$ python -q
>>> import numpy as np
>>> np.set_printoptions(precision=3, suppress=True, linewidth=140)
>>> E = np.load("test9.npy")
>>> E
array([[-4,  0,  4,  0],
       [ 2, -4, -2,  4],
       [ 4,  0, -2,  0],
       [-2,  4,  1, -2]])
>>> T = np.stack([E, 2 * E, E[::-1]])
>>> np.linalg.norm(T, axis=(1, 2))
array([10.817, 21.633, 10.817])
>>> T.shape
(3, 4, 4)
>>> print(T.sum(axis=0))
[[-14   4  13  -2]
 [ 10 -12  -8  12]
 [ 14  -4  -8   4]
 [-10  12   7  -6]]
>>> (T @ E.T).shape
(3, 4, 4)
>>> np.linalg.matrix_rank(T.reshape(3, -1))
np.int64(2)
>>> A2 = E / np.sqrt((E ** 2).mean(axis=1, keepdims=True))
>>> E - E.mean(axis=1, keepdims=True)
array([[-4.  ,  0.  ,  4.  ,  0.  ],
       [ 2.  , -4.  , -2.  ,  4.  ],
       [ 3.5 , -0.5 , -2.5 , -0.5 ],
       [-2.25,  3.75,  0.75, -2.25]])
>>> print(np.linalg.norm(A2, axis=1))
[2. 2. 2. 2.]
>>> print(A2[2])
[ 1.789  0.    -0.894  0.   ]
>>> np.linalg.matrix_rank(A2) == np.linalg.matrix_rank(E)
np.True_
>>> sigma = 10 * 0.7 ** np.arange(3)
>>> Q, _ = np.linalg.qr(np.array([[-0.7, -1.2, 0.6], [0.4, -1.4, -1.3], [-1.5, 1.4, 1.0]]))
>>> rng = np.random.default_rng(76547)
>>> M = rng.normal(size=(15, 3)) * sigma @ Q
>>> print(M)
[[  0.099  23.403   9.128]
 [  0.57    7.055  -9.862]
 [  2.335  -2.664 -10.617]
 [ -6.879   2.402   0.219]
 [  6.762  18.657   8.336]
 [  7.901  -8.286  -2.704]
 [ -7.415  -3.445   1.301]
 [  3.724 -15.573  -6.495]
 [ -0.67   -3.649   6.399]
 [  0.275 -14.955   2.132]
 [  5.353  13.421  -3.765]
 [  0.073   1.689  -5.969]
 [ -3.771  -2.918  -5.106]
 [  1.629   1.586   4.709]
 [ -2.554   4.064  -2.414]]
>>> vec = np.array([3, 5, 5])
>>> np.linalg.norm(M @ vec) <= np.linalg.norm(M, 2) * np.linalg.norm(vec) + 1e-9
np.True_
>>> W0 = np.loadtxt("m.csv", delimiter=",")
>>> W0
array([[-3.,  1.,  0.,  0.,  0.],
       [ 0., -3.,  1.,  0.,  0.],
       [ 0.,  0., -3.,  1.,  0.],
       [ 0.,  0.,  0., -3.,  1.],
       [ 0.,  0.,  0.,  0., -3.]])
>>> round(np.linalg.det(W0[::-1]), 3)
np.float64(-243.0)
>>> np.poly(W0)
array([  1.,  15.,  90., 270., 405., 243.])
>>> print(np.round(np.linalg.det(W0.T), 3))
-243.0
>>> data = np.array([[1, -1, 1, -1],
...     [1, 0, 0, 0],
...     [1, 1, 1, 1],
...     [1, 2, 4, 8],
...     [1, 3, 9, 27],
...     [1, 4, 16, 64],
...     [1, 5, 25, 125],
...     [1, 6, 36, 216]])
>>> labels = rng.permutation(4)
>>> A2 = data[:, labels] * rng.choice([-1, 1], 4)
>>> A2
array([[   1,    1,   -1,    1],
       [   0,    0,   -1,    0],
       [  -1,   -1,   -1,    1],
       [  -8,   -2,   -1,    4],
       [ -27,   -3,   -1,    9],
       [ -64,   -4,   -1,   16],
       [-125,   -5,   -1,   25],
       [-216,   -6,   -1,   36]])
>>> left, _, VT = np.linalg.svd(data.T @ A2)
>>> print(labels)
[3 1 0 2]
>>> T = np.stack([A2, 3 * A2, A2[::-1]])
>>> T.sum(axis=0)
array([[-212,   -2,   -5,   40],
       [-125,   -5,   -5,   25],
       [ -68,   -8,   -5,   20],
       [ -59,  -11,   -5,   25],
       [-116,  -14,   -5,   40],
       [-257,  -17,   -5,   65],
       [-500,  -20,   -5,  100],
       [-863,  -23,   -5,  145]])
>>> np.linalg.matrix_rank(T)
array([4, 4, 4])
>>> np.linalg.matrix_rank(T.reshape(3, -1))
np.int64(2)
>>> T.shape
(3, 8, 4)
>>> vec = np.array([-7, -8, -1, -3])
>>> rhs = data @ vec
>>> rhs
array([   3,   -7,  -19,  -51, -121, -247, -447, -739])
>>> np.round(np.linalg.pinv(data) @ data, 3) + 0
array([[1., 0., 0., 0.],
       [0., 1., 0., 0.],
       [0., 0., 1., 0.],
       [0., 0., 0., 1.]])
>>> print(np.linalg.lstsq(data, rhs)[0])
[-7. -8. -1. -3.]
>>> np.linalg.solve(data.T @ data, data.T @ rhs)
array([-7., -8., -1., -3.])
>>> rhs = rhs + 0.05 * rng.normal(size=8)
>>> rhs
array([   3.031,   -7.044,  -19.01 ,  -51.008, -120.989, -247.018, -447.058, -739.054])
>>> c, *_ = np.linalg.lstsq(data, rhs)
>>> round(np.linalg.norm(rhs - data @ c), 3)
np.float64(0.055)
>>> c.round()
array([-7., -8., -1., -3.])
>>> m1 = np.loadtxt("a.csv", delimiter=",")
>>> m1
array([[ -4.504,   1.346, -11.309,  10.583,  11.748],
       [-17.659,   0.501,  -9.003,   2.34 ,   1.174],
       [  3.75 ,  -1.356,  11.162, -10.747, -12.   ],
       [-12.783,  -0.977,   3.395,  -9.289, -11.74 ],
       [ 10.911,  -1.143,  11.733,  -8.283,  -8.564],
       [-18.725,   0.098,  -6.343,  -1.069,  -2.824],
       [-18.368,   0.315,  -7.839,   0.743,  -0.716],
       [ -6.286,  -1.282,   7.599, -11.139, -13.305],
       [-15.879,   0.767, -10.437,   4.699,   4.031],
       [-11.39 ,  -1.067,   4.476,  -9.885, -12.304],
       [-18.729,   0.09 ,  -6.286,  -1.134,  -2.899],
       [-18.601,   0.21 ,  -7.132,  -0.141,  -1.749],
       [-15.628,   0.795, -10.569,   4.954,   4.345],
       [ 18.442,   0.203,   4.031,   3.508,   5.596],
       [  8.57 ,  -1.243,  11.768,  -9.334,  -9.969],
       [ 18.685,  -0.148,   6.703,   0.653,   2.343],
       [ 12.29 ,  -1.066,  11.579,  -7.516,  -7.567],
       [ -6.667,  -1.271,   7.402, -11.085, -13.277],
       [  0.288,   1.375, -10.088,  11.303,  12.981],
       [  2.68 ,  -1.368,  10.925, -10.947, -12.32 ],
       [-18.261,   0.351,  -8.074,   1.05 ,  -0.355],
       [ 16.111,   0.666,  -0.096,   7.074,   9.484],
       [ -4.904,  -1.317,   8.272, -11.287, -13.357],
       [ 17.745,  -0.483,   8.895,  -2.183,  -0.988],
       [-16.562,  -0.606,  -0.483,  -6.626,  -9.01 ],
       [-16.759,  -0.578,  -0.754,  -6.412,  -8.781],
       [ 17.461,  -0.539,   9.229,  -2.676,  -1.577],
       [  9.149,   1.18 ,  -5.986,  10.59 ,  12.92 ],
       [ 10.18 ,   1.132,  -5.322,  10.3  ,  12.676],
       [  5.853,   1.294,  -7.817,  11.193,  13.33 ],
       [ -2.037,  -1.363,   9.474, -11.38 , -13.219],
       [-13.536,  -0.921,   2.752,  -8.903, -11.362],
       [ -7.673,   1.273, -11.719,   9.667,  10.427]])
>>> f = np.array([1, 3, 3])
>>> np.polyval(f, data[5])
array([   7,   31,  307, 4291])
>>> np.correlate(data[5], data[2], "full")
array([ 1,  5, 21, 85, 84, 80, 64])
>>> X = np.load("x.npy")
>>> X
array([[ 7,  9,  4,  8,  6,  3,  9],
       [ 2,  5,  2,  9,  4,  2,  3],
       [ 0,  0,  0,  0,  0,  0,  0],
       [ 4,  1,  4,  6,  2,  3,  2],
       [ 1,  3,  2,  9,  3,  2,  1],
       [ 3,  0,  4,  6,  1,  3,  0],
       [ 0,  3,  0,  6,  3,  1,  1],
       [ 0,  0,  0,  0,  1,  0,  0],
       [ 0,  0,  0,  4,  1,  1,  0],
       [ 2,  9,  0,  8,  6,  1,  6],
       [ 0,  1,  0,  0,  2,  0,  1],
       [ 0,  3,  0,  7,  3,  0,  0],
       [ 2,  0,  2,  1,  0,  2,  0],
       [ 3, 11,  0,  8,  7,  1,  8],
       [ 6,  1,  4,  2,  2,  3,  4],
       [ 0, 11,  0,  6,  7,  0,  6],
       [ 3,  7,  0,  4,  5,  1,  6],
       [ 0,  1,  0,  0,  2,  0,  1],
       [ 0,  1,  0,  2,  2,  0,  0],
       [ 4,  1,  2,  1,  2,  2,  3],
       [ 0,  7,  0,  4,  5,  0,  3],
       [ 4,  5,  2,  5,  4,  2,  5],
       [ 5,  5,  2,  3,  4,  2,  6],
       [ 6,  1,  4,  2,  2,  3,  4],
       [ 0,  0,  0,  0,  0,  0,  0],
       [ 0,  0,  0,  0,  0,  0,  0]])
>>> A2 = np.array([[3, 1], [0, 1], [-1, 1], [0, -1], [2, 1], [-2, 2], [-1, -2]])
>>> np.linalg.matrix_rank(np.vstack([X, A2.T]))
np.int64(7)
>>> np.einsum("ij,ij->i", X, X)
array([336, 143,   0,  86, 109,  71,  56,   1,  18, 222,   6,  67,  13, 308,  86, 242, 136,   6,   9,  39,  99, 115, 119,  86,   0,   0])
>>> np.einsum("ik,kj->ji", X, A2)
array([[14,  5,  0,  4,  2,  1,  3,  2,  0, 10,  3,  6,  0, 13,  8,  8, 11,  3,  4,  7,  7,  9, 11,  8,  0,  0],
       [ 6,  2,  0,  7,  2,  8,  0,  1, -1, -1,  1, -1,  7, -1,  9,  0,  1,  1,  1,  6,  2,  4,  5,  9,  0,  0]])
>>> np.einsum("ik,kj->ij", X, A2)
array([[14,  6],
       [ 5,  2],
       [ 0,  0],
       [ 4,  7],
       [ 2,  2],
       [ 1,  8],
       [ 3,  0],
       [ 2,  1],
       [ 0, -1],
       [10, -1],
       [ 3,  1],
       [ 6, -1],
       [ 0,  7],
       [13, -1],
       [ 8,  9],
       [ 8,  0],
       [11,  1],
       [ 3,  1],
       [ 4,  1],
       [ 7,  6],
       [ 7,  2],
       [ 9,  4],
       [11,  5],
       [ 8,  9],
       [ 0,  0],
       [ 0,  0]])
>>> np.linalg.matrix_rank(X @ A2)
np.int64(2)
>>> X @ A2
array([[14,  6],
       [ 5,  2],
       [ 0,  0],
       [ 4,  7],
       [ 2,  2],
       [ 1,  8],
       [ 3,  0],
       [ 2,  1],
       [ 0, -1],
       [10, -1],
       [ 3,  1],
       [ 6, -1],
       [ 0,  7],
       [13, -1],
       [ 8,  9],
       [ 8,  0],
       [11,  1],
       [ 3,  1],
       [ 4,  1],
       [ 7,  6],
       [ 7,  2],
       [ 9,  4],
       [11,  5],
       [ 8,  9],
       [ 0,  0],
       [ 0,  0]])
>>> np.vstack([X, A2.T]).shape
(28, 7)
>>> A2.T @ X.T
array([[14,  5,  0,  4,  2,  1,  3,  2,  0, 10,  3,  6,  0, 13,  8,  8, 11,  3,  4,  7,  7,  9, 11,  8,  0,  0],
       [ 6,  2,  0,  7,  2,  8,  0,  1, -1, -1,  1, -1,  7, -1,  9,  0,  1,  1,  1,  6,  2,  4,  5,  9,  0,  0]])
>>> vec = np.array([6, 6, 9, 2, 8, 6, 5])
>>> h = np.maximum(X @ vec, 0)
>>> np.maximum(X @ (3 * vec), 0)
array([777, 411,   0, 366, 303, 276, 195,  24,  66, 498,  81, 168, 132, 606, 408, 492, 432,  81,  78, 279, 315, 453, 474, 408,   0,   0])
>>> h
array([259, 137,   0, 122, 101,  92,  65,   8,  22, 166,  27,  56,  44, 202, 136, 164, 144,  27,  26,  93, 105, 151, 158, 136,   0,   0])
>>> J = np.load("sample6.npy")
>>> J
array([[ 25,   6,  -8, -10,  16,  -4, -10],
       [  6,  28,   1,  19,  -1, -17,  -4],
       [ -8,   1,  35,  22,  -5,   6,  -2],
       [-10,  19,  22,  32, -11,  -9,   1],
       [ 16,  -1,  -5, -11,  20,  -1,  -2],
       [ -4, -17,   6,  -9,  -1,  28,  10],
       [-10,  -4,  -2,   1,  -2,  10,  14]])
>>> A2 = J / np.sqrt((J ** 2).mean(axis=1, keepdims=True))
>>> A2[6]
array([-1.289, -0.516, -0.258,  0.129, -0.258,  1.289,  1.805])
>>> np.linalg.matrix_rank(J - J.mean(axis=1, keepdims=True))
np.int64(6)
>>> np.linalg.matrix_rank(A2) == np.linalg.matrix_rank(J)
np.True_
